$ ipython --no-banner

In [1]: import numpy as np

In [2]: from numpy import linalg as LA

In [3]: np.set_printoptions(suppress=True, linewidth=200)

In [4]: tidy = lambda a: np.round(a, 3) + 0

In [5]: K = np.array([[1, -3, 9, -27],
   ...:     [1, -2, 4, -8],
   ...:     [1, -1, 1, -1],
   ...:     [1, 0, 0, 0],
   ...:     [1, 1, 1, 1],
   ...:     [1, 2, 4, 8],
   ...:     [1, 3, 9, 27]])

In [6]: x = np.array([1, 0, 1, -2])

In [7]: y = K @ x

In [8]: print(y)
[ 64  21   4   1   0 -11 -44]

In [9]: print(tidy(LA.pinv(K) @ K))
[[1. 0. 0. 0.]
 [0. 1. 0. 0.]
 [0. 0. 1. 0.]
 [0. 0. 0. 1.]]

In [10]: print(tidy(LA.lstsq(K, y)[0]))
[ 1.  0.  1. -2.]

In [11]: rng = np.random.default_rng(705895)

In [12]: y = y + 0.3 * rng.normal(size=7)

In [13]: print(tidy(y))
[ 63.571  20.987   4.363   1.127  -0.364 -11.092 -44.416]

In [14]: c, *_ = LA.lstsq(K, y)

In [15]: print(tidy(c))
[ 1.108 -0.189  0.944 -1.977]

In [16]: print(c.round())
[ 1. -0.  1. -2.]

In [17]: print(tidy(K.T @ (y - K @ c)))
[0. 0. 0. 0.]

In [18]: M2 = K / LA.norm(K, axis=1)
---------------------------------------------------------------------------
ValueError                                Traceback (most recent call last)
Cell In[18], line 1
----> 1 M2 = K / LA.norm(K, axis=1)

ValueError: operands could not be broadcast together with shapes (7,4) (7,) 

In [19]: M2 = K / LA.norm(K, axis=1, keepdims=True)

In [20]: gram = M2 @ M2.T

In [21]: print((gram - 2 * np.eye(7)).round(6).argmax(axis=1))
[1 0 1 2 5 6 5]

In [22]: print(np.argwhere(np.triu(np.abs(gram) > 0.95, 1)))
[[0 1]
 [5 6]]

In [23]: print(tidy(np.degrees(np.arccos(np.clip(gram[4, 6], -1, 1)))))
45.699

In [24]: P = K @ LA.solve(K.T @ K, K.T)

In [25]: print(tidy(np.diag(P)))
[0.929 0.452 0.452 0.333 0.452 0.452 0.929]

In [26]: print(tidy(P @ K[:, 3]))
[-27.  -8.  -1.   0.   1.   8.  27.]

In [27]: w1 = np.array([[2, 0, 0, -1, 1, 1],
    ...:     [2, 0, 2, 1, -1, 1],
    ...:     [1, -1, 2, -2, 1, -2],
    ...:     [-1, -2, -2, 1, 1, 1]])

In [28]: c = np.array([3, -1, 1, -1, 1, 2])

In [29]: hid = np.maximum(K @ w1 + c, 0)

In [30]: print(LA.matrix_rank(hid))
6

In [31]: print(hid)
[[35 44 67  0  0  0]
 [13 11 21  0  0  0]
 [ 5  0  3  0  3  0]
 [ 5  0  1  0  2  3]
 [ 7  0  3  0  3  3]
 [ 5  0  0  0 12  5]
 [ 0  0  0 10 35 15]]

In [32]: print(tidy((hid > 0).mean(axis=0)))
[0.857 0.286 0.714 0.143 0.714 0.571]

In [33]: print((hid > 0).astype(int))
[[1 1 1 0 0 0]
 [1 1 1 0 0 0]
 [1 0 1 0 1 0]
 [1 0 1 0 1 1]
 [1 0 1 0 1 1]
 [1 0 0 0 1 1]
 [0 0 0 1 1 1]]

In [34]: W2 = np.array([[-2, -2, 6],
    ...:     [-2, 7, -6],
    ...:     [0, -3, -3],
    ...:     [-6, -9, 7],
    ...:     [1, 1, -9],
    ...:     [-4, -9, 4]])

In [35]: print(w1 @ W2)
[[ -1  -3   0]
 [-15 -29  26]
 [ 21  22 -25]
 [ -3 -23  14]]

In [36]: print(hid @ W2)
[[-158   37 -255]
 [ -48  -12  -51]
 [  -7  -16   -6]
 [ -20  -38   21]
 [ -23  -47   18]
 [ -18  -43  -58]
 [ -85 -190 -185]]

In [37]: mat = np.load("m.npy")

In [38]: print(mat)
[[2 2 1 0 2 2 0 1]
 [2 3 3 3 0 2 0 3]
 [1 3 2 1 3 1 3 3]
 [0 3 2 1 3 1 2 3]
 [1 3 2 2 1 1 3 0]
 [0 3 0 1 2 1 3 2]
 [6 8 7 6 2 6 0 7]]

In [39]: x = np.array([-2, 1, 0, -2, 0, 2, 2, 2])

In [40]: print(mat @ np.ones(8))
[10. 16. 17. 15. 13. 12. 42.]

In [41]: print(np.einsum("ij,j->i", mat, x))
[ 4  3 13 13  5 13 10]

In [42]: print((mat * x).sum(axis=1))
[ 4  3 13 13  5 13 10]

In [43]: print(mat @ np.eye(8)[3])
[0. 3. 1. 1. 2. 1. 6.]

In [44]: print((mat @ x).argmax())
2

In [45]: t = np.radians(30)

In [46]: R = np.eye(8)

In [47]: R[2, 2] = R[0, 0] = np.cos(t)

In [48]: R[2, 0], R[0, 2] = -np.sin(t), np.sin(t)

In [49]: print(tidy(R))
[[ 0.866  0.     0.5    0.     0.     0.     0.     0.   ]
 [ 0.     1.     0.     0.     0.     0.     0.     0.   ]
 [-0.5    0.     0.866  0.     0.     0.     0.     0.   ]
 [ 0.     0.     0.     1.     0.     0.     0.     0.   ]
 [ 0.     0.     0.     0.     1.     0.     0.     0.   ]
 [ 0.     0.     0.     0.     0.     1.     0.     0.   ]
 [ 0.     0.     0.     0.     0.     0.     1.     0.   ]
 [ 0.     0.     0.     0.     0.     0.     0.     1.   ]]

In [50]: M2 = mat @ R.T

In [51]: print(tidy(LA.det(R)), tidy(np.trace(R)))
1.0 7.732

In [52]: print(tidy(LA.svd(mat, compute_uv=False)), tidy(LA.svd(M2, compute_uv=False)))
[20.29   6.594  3.06   2.377  1.485  0.784  0.   ] [20.29   6.594  3.06   2.377  1.485  0.784  0.   ]

In [53]: print(np.allclose(LA.norm(mat, axis=1), LA.norm(M2, axis=1)))
True

In [54]: left, sv, VT = LA.svd(mat)

In [55]: print(np.argmax(sv[:-1] / (sv[1:] + 1e-6)) + 1)
6

In [56]: M2 = left[:, :6] @ np.diag(sv[:6]) @ VT[:6]

In [57]: print(tidy(LA.norm(mat - M2) / LA.norm(mat)))
0.0

In [58]: print(tidy(np.abs(mat - M2).max()))
0.0

In [59]: r = LA.matrix_rank(mat)

In [60]: print(r)
6

In [61]: null = LA.svd(mat)[2][r:].T

In [62]: print([int(LA.matrix_rank(mat[:i])) for i in range(1, len(mat) + 1)])
[1, 2, 3, 4, 5, 6, 6]

In [63]: print(tidy(mat @ null))
[[0. 0.]
 [0. 0.]
 [0. 0.]
 [0. 0.]
 [0. 0.]
 [0. 0.]
 [0. 0.]]

In [64]: print([int(LA.matrix_rank(np.delete(mat, i, axis=0))) for i in range(7)])
[6, 6, 5, 5, 5, 5, 6]

In [65]: print([int(LA.matrix_rank(mat[:, :j + 1])) for j in range(8)])
[1, 2, 3, 4, 5, 6, 6, 6]

In [66]: print(np.allclose(mat @ null, 0))
True

In [67]: print(null.shape)
(8, 2)

In [68]: left, sv, VT = LA.svd(mat)

In [69]: V = VT[:(sv > 1e-8).sum()]

In [70]: x = mat[2] + 4 * mat[1] + rng.integers(2) * np.eye(8)[0]

In [71]: print(x)
[10. 15. 14. 13.  3.  9.  3. 15.]

In [72]: print(tidy(np.diag(V.T @ V)))
[0.913 0.604 0.912 0.503 0.736 0.431 0.913 0.987]

In [73]: print(tidy(LA.norm(x - V.T @ V @ x)))
0.295

In [74]: F = np.load("arr.npy")

In [75]: print(F)
[[0 0 1 0 0 0 0 0 0]
 [0 0 0 1 0 1 0 0 0]
 [1 0 0 1 0 0 0 0 0]
 [0 1 1 0 0 0 0 0 0]
 [0 0 0 0 0 1 0 0 0]
 [0 1 0 0 1 0 0 0 1]
 [0 0 0 0 0 0 0 0 0]
 [0 0 0 0 0 0 0 0 0]
 [0 0 0 0 0 1 0 0 0]]

In [76]: print(np.argsort(-LA.norm(mat, axis=0).round(6), kind="stable")[:3])
[1 7 2]

In [77]: print(LA.matrix_rank(mat, rtol=0.1))
4

In [78]: print(tidy(LA.norm(mat, 2) / LA.norm(mat)))
0.933

In [79]: x = np.array([-7, 3, -3, 7, 8, -4, -7, -6, 4])

In [80]: print(F @ np.eye(9)[6])
[0. 0. 0. 0. 0. 0. 0. 0. 0.]

In [81]: print((F @ x).argmax())
5

In [82]: print(F * x)
[[ 0  0 -3  0  0  0  0  0  0]
 [ 0  0  0  7  0 -4  0  0  0]
 [-7  0  0  7  0  0  0  0  0]
 [ 0  3 -3  0  0  0  0  0  0]
 [ 0  0  0  0  0 -4  0  0  0]
 [ 0  3  0  0  8  0  0  0  4]
 [ 0  0  0  0  0  0  0  0  0]
 [ 0  0  0  0  0  0  0  0  0]
 [ 0  0  0  0  0 -4  0  0  0]]

In [83]: print(np.sign((F @ x).round(6)))
[-1  1  0  0 -1  1  0  0 -1]

In [84]: print((F * x).sum(axis=1))
[-3  3  0  0 -4 15  0  0 -4]

In [85]: data = np.loadtxt("sample3.csv", delimiter=",")

In [86]: print(data)
[[ 69.974  50.505  50.102 -82.245 -88.546  72.594]
 [ 69.725  48.757  49.835 -80.974 -92.163  70.538]
 [ 69.467  49.707  50.665 -79.922 -91.129  67.748]
 [ 70.575  49.369  51.326 -82.268 -88.614  69.586]
 [ 71.348  48.353  50.217 -80.202 -90.06   70.632]
 [ 70.124  50.102  49.724 -79.538 -90.858  70.262]
 [ 68.236  49.746  50.635 -79.864 -89.973  70.785]
 [ 71.571  50.087  49.106 -79.544 -91.688  70.908]
 [ 69.701  50.394  49.589 -79.09  -89.477  70.092]
 [ 70.482  49.177  48.944 -80.622 -89.099  70.52 ]
 [ 72.082  48.938  49.779 -78.153 -89.405  70.763]
 [ 70.214  49.902  49.249 -80.45  -90.227  71.078]
 [ 70.241  51.425  49.166 -79.874 -91.505  68.906]
 [ 70.507  50.108  50.457 -81.056 -89.657  71.48 ]
 [ 69.162  49.341  48.117 -80.727 -91.187  68.764]
 [ 68.711  50.482  49.056 -79.238 -90.253  69.506]
 [ 69.251  50.43   50.781 -79.867 -90.378  71.584]]

In [87]: left, sv, VT = LA.svd(data)

In [88]: print(tidy(sv))
[706.973   5.67    4.446   3.739   3.033   2.76 ]

In [89]: print(np.argmax(sv[:-1] / (sv[1:] + 1e-6)) + 1)
1

In [90]: M2 = left[:, :1] @ np.diag(sv[:1]) @ VT[:1]

In [91]: print(LA.matrix_rank(M2))
1

In [92]: print(tidy(LA.norm(data - M2, 2)), tidy(sv[1]))
5.67 5.67

In [93]: print(tidy(LA.norm(data - M2) / LA.norm(data)))
0.013

In [94]: print(LA.matrix_rank(data, rtol=0.05))
1
